In [1]: import numpy as np

In [2]: from numpy import linalg as LA

In [3]: np.set_printoptions(suppress=True, linewidth=140)

In [4]: cent = np.array([[-4, -7, 4], [-9, -5, 4]])

In [5]: feats = np.repeat(cent, 28 // 2, axis=0)

In [6]: rng = np.random.default_rng(97480)

In [7]: feats = feats + 0.1 * rng.normal(size=feats.shape)

In [8]: feats.round(1)
Out[8]: 
array([[-4. , -7. ,  4. ],
       [-3.8, -7. ,  4.1],
       [-3.9, -7. ,  4.1],
       [-4.1, -6.9,  4.1],
       [-4. , -6.9,  4. ],
       [-3.9, -7.1,  4. ],
       [-3.9, -6.9,  4.1],
       [-4. , -6.9,  3.9],
       [-4. , -7.1,  3.9],
       [-3.8, -7.2,  3.9],
       [-3.9, -7.1,  4. ],
       [-4. , -7.1,  3.9],
       [-4. , -7. ,  3.9],
       [-4.1, -6.9,  3.9],
       [-8.8, -4.9,  4.1],
       [-9. , -5. ,  4. ],
       [-9. , -4.9,  3.9],
       [-9. , -5.1,  4.2],
       [-9. , -5.2,  4. ],
       [-9. , -4.9,  4. ],
       [-9. , -5. ,  4. ],
       [-8.9, -5. ,  4.1],
       [-9. , -5. ,  4. ],
       [-8.9, -4.9,  4.2],
       [-8.9, -5.1,  4. ],
       [-9. , -5.1,  4. ],
       [-8.8, -5. ,  3.9],
       [-8.9, -5. ,  4.1]])

In [9]: left, s, Vh = LA.svd(feats)

In [10]: s.round(1)
Out[10]: array([51.6, 13. ,  0.5])

In [11]: np.argmax(s[:-1] / (s[1:] + 1e-6)) + 1
Out[11]: np.int64(2)

In [12]: A2 = left[:, :2] @ np.diag(s[:2]) @ Vh[:2]

In [13]: np.round(LA.norm(feats - A2, 2), 1), round(s[2], 1)
Out[13]: (np.float64(0.5), np.float64(0.5))

In [14]: round(float(LA.norm(feats - A2) / LA.norm(feats)), 1)
Out[14]: 0.0

In [15]: LA.matrix_rank(feats, rtol=0.05)
Out[15]: np.int64(2)

In [16]: LA.matrix_rank(A2)
Out[16]: np.int64(2)

In [17]: w1 = np.array([[0, 2, 0, 0], [0, 2, 2, 2], [0, 1, 0, 1]])

In [18]: coef = np.array([0, 4, 0, 4])

In [19]: hid = np.maximum(feats @ w1 + coef, 0)

In [20]: (hid > 0).mean(axis=0)
Out[20]: array([0., 0., 0., 0.])

In [21]: LA.matrix_rank(hid)
Out[21]: np.int64(0)

In [22]: cent = np.array([[1, 2], [1, -3], [-2, -1], [3, -3]])

In [23]: w1 @ cent
Out[23]: 
array([[  2,  -6],
       [  4, -14],
       [  4,  -6]])

In [24]: r0 = np.array([0, 0, 0, 0])

In [25]: v = np.array([0, 2, 2, 2, 3])

In [26]: F = r0[:, None] + v[None, :]

In [27]: F
Out[27]: 
array([[0, 2, 2, 2, 3],
       [0, 2, 2, 2, 3],
       [0, 2, 2, 2, 3],
       [0, 2, 2, 2, 3]])

In [28]: rk = LA.matrix_rank(F)

In [29]: rk
Out[29]: np.int64(1)

In [30]: N = LA.svd(F)[2][rk:].T

In [31]: N.shape
Out[31]: (5, 4)

In [32]: LA.matrix_rank(F.T @ F), LA.matrix_rank(F @ F.T)
Out[32]: (np.int64(1), np.int64(1))

In [33]: np.round(F @ N, 1) + 0
Out[33]: 
array([[0., 0., 0., 0.],
       [0., 0., 0., 0.],
       [0., 0., 0., 0.],
       [0., 0., 0., 0.]])

In [34]: [int(LA.matrix_rank(F[:i])) for i in range(1, len(F) + 1)]
Out[34]: [1, 1, 1, 1]

In [35]: theta = np.radians(90)

In [36]: R = np.eye(5)

In [37]: R[4, 4] = R[1, 1] = np.cos(theta)

In [38]: R[4, 1], R[1, 4] = -np.sin(theta), np.sin(theta)

In [39]: R.round(1) + 0
Out[39]: 
array([[ 1.,  0.,  0.,  0.,  0.],
       [ 0.,  0.,  0.,  0.,  1.],
       [ 0.,  0.,  1.,  0.,  0.],
       [ 0.,  0.,  0.,  1.,  0.],
       [ 0., -1.,  0.,  0.,  0.]])

In [40]: A2 = F @ R.T

In [41]: np.allclose(LA.norm(F, axis=1), LA.norm(A2, axis=1))
Out[41]: True

In [42]: np.round(LA.svd(F, compute_uv=False), 1) + 0, np.round(LA.svd(A2, compute_uv=False), 1) + 0
Out[42]: (array([9.2, 0. , 0. , 0. ]), array([9.2, 0. , 0. , 0. ]))

In [43]: A2.round(1)
Out[43]: 
array([[ 0.,  3.,  2.,  2., -2.],
       [ 0.,  3.,  2.,  2., -2.],
       [ 0.,  3.,  2.,  2., -2.],
       [ 0.,  3.,  2.,  2., -2.]])

In [44]: round(float(LA.det(R)), 1), np.trace(R)
Out[44]: (1.0, np.float64(3.0))

In [45]: J = np.loadtxt("dump.csv", delimiter=",")

In [46]: J.round(1)
Out[46]: 
array([[0.1, 0.3, 0.2, 0.1, 0.3],
       [0.1, 0.1, 0.5, 0.3, 0. ],
       [0.2, 0.2, 0.5, 0. , 0.1],
       [0.2, 0.4, 0. , 0.2, 0.2],
       [0.3, 0. , 0.1, 0.1, 0.5]])

In [47]: np.round(np.sort(np.abs(LA.eigvals(J)))[::-1], 1)
Out[47]: array([1. , 0.5, 0.3, 0.2, 0.2])

In [48]: J @ np.ones(5)
Out[48]: array([1., 1., 1., 1., 1.])

In [49]: p = np.eye(5)[4]

In [50]: for _ in range(5):
    ...:     p = p @ J
    ...:     print(p.round(1))
    ...: 
[0.3 0.  0.1 0.1 0.5]
[0.2 0.2 0.1 0.1 0.4]
[0.2 0.2 0.2 0.1 0.3]
[0.2 0.2 0.2 0.1 0.3]
[0.2 0.2 0.3 0.1 0.2]

In [51]: A2 = J / np.sqrt((J ** 2).mean(axis=1, keepdims=True))

In [52]: np.round(LA.norm(A2, axis=1), 1)
Out[52]: array([2.2, 2.2, 2.2, 2.2, 2.2])

In [53]: q, R = LA.qr(J)

In [54]: np.round(q.T @ q, 1) + 0
Out[54]: 
array([[1., 0., 0., 0., 0.],
       [0., 1., 0., 0., 0.],
       [0., 0., 1., 0., 0.],
       [0., 0., 0., 1., 0.],
       [0., 0., 0., 0., 1.]])

In [55]: round(abs(R[0, 0]), 1), np.round(LA.norm(J[:, 0]), 1)
Out[55]: (np.float64(0.5), np.float64(0.5))

In [56]: E = np.load("case18.npy")

In [57]: E.round(1) + 0
Out[57]: 
array([[ 0. ,  0.1,  0.1,  0. ,  0. ],
       [ 0.1,  0.7,  0.4, -0.1, -0.1],
       [ 0.1,  0.4,  0.2, -0.1, -0.1],
       [ 0. , -0.1, -0.1,  0. ,  0. ],
       [ 0. , -0.1, -0.1,  0. ,  0. ]])

In [58]: A2 = E + rng.integers(-2, 3, (5, 1)) @ rng.integers(-2, 3, (1, 5))

In [59]: A2.round(1) + 0
Out[59]: 
array([[ 0. ,  0.1,  0.1,  0. ,  0. ],
       [ 2.1, -1.3,  0.4, -2.1,  0.9],
       [ 4.1, -3.6,  0.2, -4.1,  1.9],
       [ 0. , -0.1, -0.1,  0. ,  0. ],
       [-2. ,  1.9, -0.1,  2. , -1. ]])

In [60]: LA.matrix_rank(A2 - E, tol=1e-8)
Out[60]: np.int64(1)

In [61]: np.abs(A2 - E).sum(axis=1)
Out[61]: array([ 0.,  7., 14.,  0.,  7.])

In [62]: np.round(A2 - E, 1)
Out[62]: 
array([[ 0.,  0.,  0.,  0.,  0.],
       [ 2., -2.,  0., -2.,  1.],
       [ 4., -4.,  0., -4.,  2.],
       [ 0.,  0.,  0.,  0.,  0.],
       [-2.,  2.,  0.,  2., -1.]])

In [63]: labels = rng.permutation(5)

In [64]: labels
Out[64]: array([4, 0, 3, 2, 1])

In [65]: A2 = E[labels][:, labels]

In [66]: np.round(np.diag(A2), 1) + 0
Out[66]: array([0. , 0. , 0. , 0.2, 0.7])

In [67]: np.trace(A2)
Out[67]: np.float64(1.0)

In [68]: A2.round(1) + 0
Out[68]: 
array([[ 0. ,  0. ,  0. , -0.1, -0.1],
       [ 0. ,  0. ,  0. ,  0.1,  0.1],
       [ 0. ,  0. ,  0. , -0.1, -0.1],
       [-0.1,  0.1, -0.1,  0.2,  0.4],
       [-0.1,  0.1, -0.1,  0.4,  0.7]])

In [69]: round(LA.det(A2), 1), round(LA.det(E[labels]), 1)
Out[69]: (np.float64(-0.0), np.float64(0.0))
